In [1]: import numpy as np

In [2]: import numpy.linalg as la

In [3]: np.set_printoptions(suppress=True, linewidth=160)

In [4]: Q, _ = la.qr(np.array([[-1.2, -1.2, -0.4, 0.1, -0.7, 1.0],
   ...:     [-1.5, -0.3, -0.4, -0.2, 0.6, -0.3],
   ...:     [-0.1, 0.3, -0.5, 0.2, -1.2, 0.3],
   ...:     [0.8, 0.8, -1.7, -0.2, 0.4, 1.0],
   ...:     [-0.2, -0.1, -0.5, -0.1, 0.0, -0.1],
   ...:     [0.5, -2.0, 0.9, 0.5, -0.3, 0.7]]))

In [5]: data = 2 * Q

In [6]: print(data.round(3))
[[-1.115  0.671 -0.79   0.217 -0.955 -0.851]
 [-1.394 -0.16  -0.229 -0.383  1.307  0.35 ]
 [-0.093 -0.277 -0.375  1.87   0.221  0.479]
 [ 0.744 -0.447 -1.682 -0.33   0.438 -0.343]
 [-0.186  0.029 -0.564 -0.438 -0.863  1.646]
 [ 0.465  1.802 -0.193  0.098  0.628  0.31 ]]

In [7]: f = np.array([0, 2, 1, 2, 1, 0])

In [8]: other = data + np.outer(f, np.eye(6)[0])

In [9]: print(la.matrix_rank(la.inv(other) - la.inv(data), tol=1e-8))
1

In [10]: print(la.matrix_rank(other - data))
1

In [11]: arr = np.load("sample8.npy")

In [12]: print(arr)
[[ 0.   0.8  0.2  0.5 -0.1 -1.   0.4]
 [-0.2 -0.4  2.  -1.3 -0.2  0.5 -0.4]
 [ 0.4 -2.3  0.   0.6 -0.3  0.1  0.8]
 [ 0.9  0.5  0.9  0.3  0.5  2.  -0.2]
 [ 1.7  0.7  0.5  1.3  1.7 -0.2 -0.3]
 [-1.1 -0.8 -0.8 -1.5 -0.1  0.3 -1.8]
 [-1.   2.3  0.   0.3  0.  -0.1  1.1]
 [ 0.2  0.7  0.1 -1.2 -0.6 -0.8 -1. ]
 [-1.1 -0.1 -1.8  0.3 -0.2  1.8  0.7]
 [-0.1  1.2 -0.3 -0.8  0.5 -0.2  0.9]
 [ 1.4 -1.2 -0.7  0.7  0.1  0.6 -0.4]
 [-1.7 -1.3  0.   0.   0.1 -0.8 -0.3]
 [ 2.1  1.   0.4 -0.5  2.4  0.7 -0.5]
 [ 0.3  0.2  0.  -0.8  1.2  0.5 -0.4]
 [-1.2 -0.9  1.2  0.1  2.1  0.6  0.4]
 [ 0.2 -0.4  0.3  2.  -0.4  0.9  0.8]
 [ 0.7 -0.6 -0.8 -2.6  0.1 -0.6  0.9]
 [ 0.1 -0.8  1.   1.   0.2  0.3 -0.9]
 [-0.2  0.2  0.3 -1.5  0.5 -1.3 -0.6]
 [-0.2 -0.8 -0.4 -0.6 -0.5 -0.4  0.2]
 [-0.1  2.1  0.1 -0.3  0.2 -1.1  0.6]
 [-0.5  1.2 -1.4 -1.   0.6  0.2 -2.3]
 [ 1.3  0.   0.   0.7 -0.1 -0.9  0.8]
 [-1.5  1.2 -0.4 -0.5 -0.2  0.   0.4]
 [ 2.4 -1.  -0.7  0.2  0.   1.6  0.8]
 [ 1.1 -0.3  0.   0.5  0.1 -0.4 -0.7]
 [ 1.   0.1  1.3  0.2  1.2  0.4  0.4]
 [-0.9  1.1  0.5  0.4 -0.5  0.2 -0.9]
 [ 0.9  0.3  0.6  0.8 -0.3 -0.5  0.3]
 [ 1.3 -0.1 -0.5 -0.5 -1.1  1.6  1.3]
 [ 0.7 -0.8  0.1 -0.2 -0.5 -1.6 -1.2]
 [-0.6 -0.5 -0.6 -1.1  0.6  0.6  0.3]
 [ 1.1  0.8  1.7  0.2  0.9  1.  -1. ]
 [ 1.3 -0.4 -0.9 -0.8  0.9  0.5 -1.9]
 [-1.2 -0.7 -0.4  0.5 -1.2 -0.6 -1. ]
 [-1.   0.6  0.1 -1.9  1.9 -0.3  0. ]
 [-1.   3.5  0.5  0.5 -5.  -2.5 -3. ]
 [-0.6  1.2  1.9  0.8 -2.2  2.6  0.5]
 [-1.1 -2.   0.7  0.2 -0.5 -0.7 -0.2]]

In [13]: rng = np.random.default_rng(363)

In [14]: other = arr + rng.integers(-2, 3, (39, 1)) @ rng.integers(-2, 3, (1, 7))

In [15]: print(other.round(3))
[[ 4.  -1.2 -1.8  2.5 -2.1 -5.  -1.6]
 [-4.2  1.6  4.  -3.3  1.8  4.5  1.6]
 [ 4.4 -4.3 -2.   2.6 -2.3 -3.9 -1.2]
 [-3.1  2.5  2.9 -1.7  2.5  6.   1.8]
 [ 1.7  0.7  0.5  1.3  1.7 -0.2 -0.3]
 [-1.1 -0.8 -0.8 -1.5 -0.1  0.3 -1.8]
 [-3.   3.3  1.  -0.7  1.   1.9  2.1]
 [ 4.2 -1.3 -1.9  0.8 -2.6 -4.8 -3. ]
 [-3.1  0.9 -0.8 -0.7  0.8  3.8  1.7]
 [-4.1  3.2  1.7 -2.8  2.5  3.8  2.9]
 [-0.6 -0.2  0.3 -0.3  1.1  2.6  0.6]
 [ 0.3 -2.3 -1.   1.  -0.9 -2.8 -1.3]
 [ 2.1  1.   0.4 -0.5  2.4  0.7 -0.5]
 [-3.7  2.2  2.  -2.8  3.2  4.5  1.6]
 [-1.2 -0.9  1.2  0.1  2.1  0.6  0.4]
 [-3.8  1.6  2.3  0.   1.6  4.9  2.8]
 [-1.3  0.4  0.2 -3.6  1.1  1.4  1.9]
 [-1.9  0.2  2.   0.   1.2  2.3  0.1]
 [ 1.8 -0.8 -0.7 -0.5 -0.5 -3.3 -1.6]
 [-0.2 -0.8 -0.4 -0.6 -0.5 -0.4  0.2]
 [-2.1  3.1  1.1 -1.3  1.2  0.9  1.6]
 [-2.5  2.2 -0.4 -2.   1.6  2.2 -1.3]
 [ 5.3 -2.  -2.   2.7 -2.1 -4.9 -1.2]
 [-1.5  1.2 -0.4 -0.5 -0.2  0.   0.4]
 [ 0.4  0.   0.3 -0.8  1.   3.6  1.8]
 [-2.9  1.7  2.  -1.5  2.1  3.6  1.3]
 [ 3.  -0.9  0.3  1.2  0.2 -1.6 -0.6]
 [ 1.1  0.1 -0.5  1.4 -1.5 -1.8 -1.9]
 [ 0.9  0.3  0.6  0.8 -0.3 -0.5  0.3]
 [-2.7  1.9  1.5 -2.5  0.9  5.6  3.3]
 [ 0.7 -0.8  0.1 -0.2 -0.5 -1.6 -1.2]
 [ 1.4 -1.5 -1.6 -0.1 -0.4 -1.4 -0.7]
 [ 3.1 -0.2  0.7  1.2 -0.1 -1.  -2. ]
 [-0.7  0.6  0.1 -1.8  1.9  2.5 -0.9]
 [-1.2 -0.7 -0.4  0.5 -1.2 -0.6 -1. ]
 [-1.   0.6  0.1 -1.9  1.9 -0.3  0. ]
 [ 1.   2.5 -0.5  1.5 -6.  -4.5 -4. ]
 [-0.6  1.2  1.9  0.8 -2.2  2.6  0.5]
 [ 0.9 -3.  -0.3  1.2 -1.5 -2.7 -1.2]]

In [16]: print(np.abs(other - arr).sum(axis=1))
[18. 18. 18. 18.  0.  0.  9. 18.  9. 18.  9.  9.  0. 18.  0. 18.  9.  9.  9.  0.  9.  9. 18.  0.  9. 18.  9.  9.  0. 18.  0.  9.  9.  9.  0.  0.  9.  0.  9.]
